$ ipython --no-banner

In [1]: import numpy as np

In [2]: from numpy import linalg as LA

In [3]: np.set_printoptions(precision=2, suppress=True, linewidth=100, sign=" ")

In [4]: M = np.load("layer3.npy")

In [5]: M
Out[5]: 
array([[-2, -1,  0],
       [ 1,  2,  3],
       [ 4,  5,  6],
       [ 7,  8,  9],
       [10, 11, 12],
       [13, 14, 15]])

In [6]: # null space of dimension 1

In [7]: r = LA.matrix_rank(M)

In [8]: print(r)
2

In [9]: null = LA.svd(M)[2][r:].T

In [10]: np.round(M @ null, 2) + 0
Out[10]: 
array([[ 0.],
       [ 0.],
       [ 0.],
       [ 0.],
       [ 0.],
       [ 0.]])

In [11]: np.allclose(M @ null, 0)
Out[11]: True

In [12]: left, sv, Vh = LA.svd(M)

In [13]: V = Vh[:(sv > 1e-8).sum()]

In [14]: rng = np.random.default_rng(8945)

In [15]: x0 = M[3] + 3 * M[2] + rng.integers(2) * np.eye(3)[2]

In [16]: x0
Out[16]: array([ 19.,  23.,  27.])

In [17]: np.round(LA.norm(x0 - V.T @ V @ x0), 2)
Out[17]: np.float64(0.0)

In [18]: np.diag(V.T @ V)
Out[18]: array([ 0.83,  0.33,  0.83])

In [19]: V.T @ V
Out[19]: 
array([[ 0.83,  0.33, -0.17],
       [ 0.33,  0.33,  0.33],
       [-0.17,  0.33,  0.83]])

In [20]: print(np.allclose(V.T @ V @ x0, x0))
True

In [21]: B = M + rng.integers(-2, 3, (6, 2)) @ rng.integers(-2, 3, (2, 3))

In [22]: B
Out[22]: 
array([[-2, -1, -2],
       [ 1,  3,  1],
       [ 4,  7, 12],
       [ 7,  7,  9],
       [10, 13, 18],
       [13, 16, 21]])

In [23]: B - M
Out[23]: 
array([[ 0,  0, -2],
       [ 0,  1, -2],
       [ 0,  2,  6],
       [ 0, -1,  0],
       [ 0,  2,  6],
       [ 0,  2,  6]])

In [24]: arr = np.load("a.npy")

In [25]: print(arr)
[[ 6.  1.  1.  1.  1.  1.  1.  1.]
 [ 1.  6.  1.  1.  1.  1.  1.  1.]
 [ 1.  1.  6.  1.  1.  1.  1.  1.]
 [ 1.  1.  1.  6.  1.  1.  1.  1.]
 [ 1.  1.  1.  1.  6.  1.  1.  1.]
 [ 1.  1.  1.  1.  1.  6.  1.  1.]
 [ 1.  1.  1.  1.  1.  1.  6.  1.]
 [ 1.  1.  1.  1.  1.  1.  1.  6.]]

In [26]: # symmetric, so the eigenvalues are real

In [27]: W1 = np.array([[-2, 0, 3, -1, -2, -2],
    ...:     [-2, 2, 2, 2, 3, 1],
    ...:     [-1, -2, -3, 2, -3, -2],
    ...:     [1, 3, 1, 3, -1, 1],
    ...:     [0, -2, -1, 0, -2, 0],
    ...:     [1, -1, -3, -1, 1, -2],
    ...:     [2, 3, 3, 2, 3, -3],
    ...:     [1, 2, 1, -3, -1, 1]])

In [28]: b = np.array([2, 0, 0, 1, 2, 0])

In [29]: hid = np.maximum(arr @ W1 + b, 0)

In [30]: LA.matrix_rank(hid)
Out[30]: np.int64(5)

In [31]: (hid > 0).mean(axis=0)
Out[31]: array([ 0.62,  0.62,  0.62,  0.62,  0.38,  0.  ])

In [32]: (hid > 0).astype(int)
Out[32]: 
array([[ 0,  1,  1,  0,  0,  0],
       [ 0,  1,  1,  1,  1,  0],
       [ 0,  0,  0,  1,  0,  0],
       [ 1,  1,  1,  1,  0,  0],
       [ 1,  0,  0,  1,  0,  0],
       [ 1,  0,  0,  0,  1,  0],
       [ 1,  1,  1,  1,  1,  0],
       [ 1,  1,  1,  0,  0,  0]])

In [33]: basis = np.array([[3, 2], [2, -3], [-3, -1], [-3, 1], [-2, 1], [0, 2]])

In [34]: W1 @ basis
Out[34]: 
array([[ -8, -14],
       [-20,  -5],
       [  2,   2],
       [ -1,  -4],
       [  3,   5],
       [ 11,   4],
       [ -9,  -9],
       [ 15,  -7]])

In [35]: hid @ basis
Out[35]: 
array([[-44., -33.],
       [-84., -28.],
       [-45.,  15.],
       [-23., -34.],
       [ -9.,   9.],
       [ 11.,  19.],
       [-53., -24.],
       [ 27., -39.]])

In [36]: L = LA.cholesky(arr)

In [37]: print(L @ L.T)
[[ 6.  1.  1.  1.  1.  1.  1.  1.]
 [ 1.  6.  1.  1.  1.  1.  1.  1.]
 [ 1.  1.  6.  1.  1.  1.  1.  1.]
 [ 1.  1.  1.  6.  1.  1.  1.  1.]
 [ 1.  1.  1.  1.  6.  1.  1.  1.]
 [ 1.  1.  1.  1.  1.  6.  1.  1.]
 [ 1.  1.  1.  1.  1.  1.  6.  1.]
 [ 1.  1.  1.  1.  1.  1.  1.  6.]]

In [38]: print(arr / np.sqrt(np.outer(np.diag(arr), np.diag(arr))))
[[ 1.    0.17  0.17  0.17  0.17  0.17  0.17  0.17]
 [ 0.17  1.    0.17  0.17  0.17  0.17  0.17  0.17]
 [ 0.17  0.17  1.    0.17  0.17  0.17  0.17  0.17]
 [ 0.17  0.17  0.17  1.    0.17  0.17  0.17  0.17]
 [ 0.17  0.17  0.17  0.17  1.    0.17  0.17  0.17]
 [ 0.17  0.17  0.17  0.17  0.17  1.    0.17  0.17]
 [ 0.17  0.17  0.17  0.17  0.17  0.17  1.    0.17]
 [ 0.17  0.17  0.17  0.17  0.17  0.17  0.17  1.  ]]

In [39]: def softmax(z):
    ...:     e = np.exp(z - z.max(axis=-1, keepdims=True))
    ...:     return e / e.sum(axis=-1, keepdims=True)
    ...: 

In [40]: np.round(softmax(10 * arr[4]), 2) + 0
Out[40]: array([ 0.,  0.,  0.,  0.,  1.,  0.,  0.,  0.])

In [41]: print(softmax(arr).sum(axis=1))
[ 1.  1.  1.  1.  1.  1.  1.  1.]

In [42]: scores = arr @ arr.T / np.sqrt(8)

In [43]: softmax(scores).round(6).argmax(axis=1)
Out[43]: array([ 0,  1,  2,  3,  4,  5,  6,  7])

In [44]: softmax(scores)[4] @ arr
Out[44]: array([ 1.  ,  1.  ,  1.  ,  1.  ,  5.99,  1.  ,  1.  ,  1.  ])

In [45]: assert arr == arr.T
---------------------------------------------------------------------------
ValueError                                Traceback (most recent call last)
Cell In[45], line 1
----> 1 assert arr == arr.T

ValueError: The truth value of an array with more than one element is ambiguous. Use a.any() or a.all()

In [46]: arr @ arr
Out[46]: 
array([[ 43.,  18.,  18.,  18.,  18.,  18.,  18.,  18.],
       [ 18.,  43.,  18.,  18.,  18.,  18.,  18.,  18.],
       [ 18.,  18.,  43.,  18.,  18.,  18.,  18.,  18.],
       [ 18.,  18.,  18.,  43.,  18.,  18.,  18.,  18.],
       [ 18.,  18.,  18.,  18.,  43.,  18.,  18.,  18.],
       [ 18.,  18.,  18.,  18.,  18.,  43.,  18.,  18.],
       [ 18.,  18.,  18.,  18.,  18.,  18.,  43.,  18.],
       [ 18.,  18.,  18.,  18.,  18.,  18.,  18.,  43.]])

In [47]: arr.inv()
---------------------------------------------------------------------------
AttributeError                            Traceback (most recent call last)
Cell In[47], line 1
----> 1 arr.inv()

AttributeError: 'numpy.ndarray' object has no attribute 'inv'

In [48]: LA.determinant(arr)
---------------------------------------------------------------------------
AttributeError                            Traceback (most recent call last)
Cell In[48], line 1
----> 1 LA.determinant(arr)

AttributeError: module 'numpy.linalg' has no attribute 'determinant'

In [49]: basis = np.array([[0, -3, 0, -3, -3, 3], [2, 3, -2, -3, -2, 3], [1, 1, 1, -3, -3, 0]])

In [50]: E = np.repeat(basis, 40 // 3, axis=0)

In [51]: E = E + 0.02 * rng.normal(size=E.shape)

In [52]: E.round(2) + 0
Out[52]: 
array([[-0.01, -3.02, -0.02, -3.01, -2.99,  2.99],
       [ 0.01, -3.05, -0.02, -2.97, -2.98,  2.99],
       [ 0.  , -2.97,  0.05, -3.03, -2.99,  3.02],
       [ 0.  , -2.95,  0.01, -2.99, -2.99,  3.  ],
       [ 0.01, -2.99,  0.  , -3.  , -3.  ,  2.97],
       [-0.02, -2.99,  0.02, -3.  , -2.99,  2.97],
       [ 0.  , -3.03, -0.02, -3.01, -3.  ,  3.  ],
       [-0.01, -3.01, -0.01, -2.98, -3.01,  3.02],
       [ 0.  , -3.01,  0.05, -3.04, -2.97,  3.03],
       [ 0.02, -3.  , -0.01, -3.02, -3.  ,  3.02],
       [ 0.02, -2.96,  0.01, -3.02, -3.02,  3.01],
       [-0.01, -2.99,  0.02, -3.01, -3.  ,  3.  ],
       [ 0.01, -2.99, -0.01, -3.04, -2.98,  3.  ],
       [ 1.94,  3.  , -2.02, -3.01, -2.  ,  3.  ],
       [ 2.03,  3.02, -1.99, -3.02, -1.98,  3.01],
       [ 2.02,  3.02, -2.02, -2.98, -1.99,  3.01],
       [ 1.99,  2.99, -1.97, -2.99, -1.99,  3.  ],
       [ 2.  ,  3.02, -2.  , -3.  , -1.97,  3.  ],
       [ 2.  ,  2.99, -1.96, -3.05, -1.98,  3.01],
       [ 2.02,  3.  , -2.02, -2.96, -2.01,  2.98],
       [ 1.98,  2.99, -1.98, -3.  , -1.96,  2.97],
       [ 2.02,  3.01, -2.04, -2.94, -2.02,  3.02],
       [ 2.01,  2.97, -2.  , -3.03, -2.04,  2.99],
       [ 2.  ,  3.05, -2.04, -3.  , -2.  ,  3.03],
       [ 2.01,  2.98, -1.97, -3.01, -1.95,  2.98],
       [ 1.97,  3.  , -1.98, -3.02, -2.  ,  3.01],
       [ 1.01,  1.  ,  1.01, -3.02, -3.01,  0.  ],
       [ 1.01,  1.01,  1.01, -3.02, -2.99, -0.02],
       [ 0.99,  1.  ,  1.  , -2.99, -3.  ,  0.03],
       [ 1.01,  0.99,  1.02, -2.99, -3.02,  0.  ],
       [ 0.97,  0.98,  1.  , -3.03, -3.03,  0.01],
       [ 1.02,  1.02,  0.98, -3.01, -3.01, -0.03],
       [ 0.98,  0.97,  1.01, -3.02, -2.99,  0.  ],
       [ 0.99,  1.03,  1.02, -3.  , -3.  ,  0.02],
       [ 0.98,  1.01,  1.01, -3.02, -2.99, -0.01],
       [ 1.02,  0.99,  1.01, -3.03, -3.03,  0.01],
       [ 0.97,  0.96,  1.  , -2.99, -2.95, -0.02],
       [ 0.99,  0.99,  0.99, -3.01, -2.99,  0.02],
       [ 0.97,  0.98,  1.  , -3.01, -3.  ,  0.  ]])

In [53]: Xc = E - E.mean(axis=0)

In [54]: left, sv, Vh = LA.svd(Xc, full_matrices=False)

In [55]: LA.matrix_rank(Xc)
Out[55]: np.int64(6)

In [56]: np.abs(Vh[0]).argmax()
Out[56]: np.int64(1)

In [57]: np.searchsorted(np.cumsum(sv ** 2) / (sv ** 2).sum(), 0.9) + 1
Out[57]: np.int64(2)

In [58]: np.abs(Vh[-1])
Out[58]: array([ 0.43,  0.01,  0.54,  0.62,  0.17,  0.33])

In [59]: sv
Out[59]: array([ 17.13,  11.09,   0.16,   0.13,   0.11,   0.09])

In [60]: print(np.round(Vh[0] * np.sign(Vh[0, np.abs(Vh[0]).argmax()]), 2) + 0)
[ 0.3   0.9  -0.28  0.    0.14 -0.03]

In [61]: (np.sign(left[:, 0]) == np.sign(left[0, 0])).astype(int)
Out[61]: 
array([ 1,  1,  1,  1,  1,  1,  1,  1,  1,  1,  1,  1,  1,  0,  0,  0,  0,  0,  0,  0,  0,  0,  0,
        0,  0,  0,  0,  0,  0,  0,  0,  0,  0,  0,  0,  0,  0,  0,  0])

In [62]: round(float((sv ** 2).sum() ** 2 / (sv ** 4).sum()), 2)
Out[62]: 1.71

In [63]: D = LA.norm(E[:, None] - E[None], axis=-1)

In [64]: D[17].round(6).argsort(kind="stable")[:4]
Out[64]: array([ 17,  15,  14,  16])

In [65]: Xc = (E - E.mean(axis=0)) / E.std(axis=0)

In [66]: np.argwhere(np.abs(Xc) > 2)
Out[66]: 
array([[ 19,   3],
       [ 21,   3]])

In [67]: b = LA.lstsq(np.delete(Xc, 3, axis=1), Xc[:, 3])[0]

In [68]: round(float(1 - np.var(Xc[:, 3] - np.delete(Xc, 3, axis=1) @ b)), 2)
Out[68]: 0.26

In [69]: X = np.loadtxt("dump.csv", delimiter=",")

In [70]: X
Out[70]: 
array([[-4.59,  3.93,  2.18,  2.65,  3.14,  3.6 ,  2.47],
       [-0.7 ,  1.57,  0.42, -1.26, -1.95,  3.87,  2.07],
       [ 1.69, -2.98,  1.17, -3.87, -2.36, -3.18, -0.83],
       [ 3.85, -2.41, -1.78, -4.03, -5.01,  0.2 , -0.56],
       [ 2.3 , -1.79, -1.97,  1.38,  0.75, -3.53, -2.78],
       [-1.36, -2.13,  2.66,  0.17,  3.54, -6.13, -1.47],
       [-1.51,  2.96, -1.27,  5.19,  3.46,  2.25, -0.15],
       [-0.02,  0.03,  0.84, -2.55, -2.43,  1.77,  1.32],
       [ 2.24, -1.9 , -1.58, -0.02, -0.45, -2.66, -1.75],
       [ 3.14, -3.4 , -0.93, -2.49, -1.99, -3.78, -1.85],
       [ 3.13, -0.85, -1.85, -2.6 , -4.59,  2.32,  0.19],
       [ 3.2 , -0.82, -3.48,  2.58,  0.32, -1.44, -2.37],
       [-1.34, -2.27,  4.17, -5.33, -1.36, -2.71,  0.95],
       [-2.14, -0.56,  3.22, -1.08,  1.86, -2.28,  0.54],
       [ 3.02, -0.82, -1.91, -2.6 , -4.64,  2.28,  0.21],
       [-2.25, -0.82,  4.01, -3.77, -0.64, -0.56,  2.07],
       [-1.55,  0.62,  0.68,  2.7 ,  3.42, -1.93, -0.75]])

In [71]: B = np.c_[X[:, :6] @ np.array([[4, 7, 8, 0, 4, 2],
    ...:     [0, 1, 1, 4, 9, 6],
    ...:     [0, 9, 9, 4, 5, 0],
    ...:     [5, 7, 3, 9, 7, 1],
    ...:     [6, 1, 5, 4, 4, 9],
    ...:     [0, 0, 5, 1, 5, 8]]), np.array([3, -4, -1, -1, -1, -8, -4, -7, 3, -2, -3, 5, 9, -3, 2, -8, -1])]

In [72]: B
Out[72]: 
array([[ 13.73,  13.11,  28.48,  64.45,  77.02,  74.11,   3.  ],
       [-20.8 , -10.32,   5.57,  -7.31,  16.16,  20.17,  -4.  ],
       [-26.75, -10.07, -18.24, -54.69, -66.64, -65.05,  -1.  ],
       [-34.81, -24.7 , -23.77, -72.87, -62.44, -54.28,  -1.  ],
       [ 20.6 ,   6.99, -10.88,  -3.15, -21.75, -26.25,  -1.  ],
       [ 16.65,  17.02,  -1.51,  11.68, -26.61, -32.51,  -8.  ],
       [ 40.67,  20.75,  23.57,  69.56,  75.67,  69.07,  -4.  ],
       [-27.41, -12.83,  -3.52, -27.42, -14.33, -10.12,  -7.  ],
       [  6.16,  -1.03, -13.81, -18.56, -31.28, -32.27,   3.  ],
       [-11.83,  -9.21, -22.97, -51.47, -66.98, -64.76,  -2.  ],
       [-28.02, -18.38, -11.61, -50.24, -29.34, -24.19,  -3.  ],
       [ 27.62,   8.64,  -4.4 ,   5.86,   0.16,  -4.58,   5.  ],
       [-40.17, -12.79, -11.8 , -48.52, -61.24, -55.55,   9.  ],
       [ -2.8 ,   7.74,   5.96,   6.08,  -9.02, -10.22,  -3.  ],
       [-28.76, -19.71, -13.45, -50.6 , -30.21, -25.  ,   2.  ],
       [-31.69,  -7.51,  -0.04, -24.29, -28.08, -23.43,  -8.  ],
       [ 27.82,  18.21,   9.89,  41.25,  25.71,  18.66,  -1.  ]])

In [73]: LA.matrix_rank(B)
Out[73]: np.int64(7)

In [74]: LA.norm(LA.qr(X)[0].T @ B, axis=0) ** 2 / ((B ** 2).sum(axis=0) + 1e-12)
Out[74]: array([ 1.  ,  1.  ,  1.  ,  1.  ,  1.  ,  1.  ,  0.38])
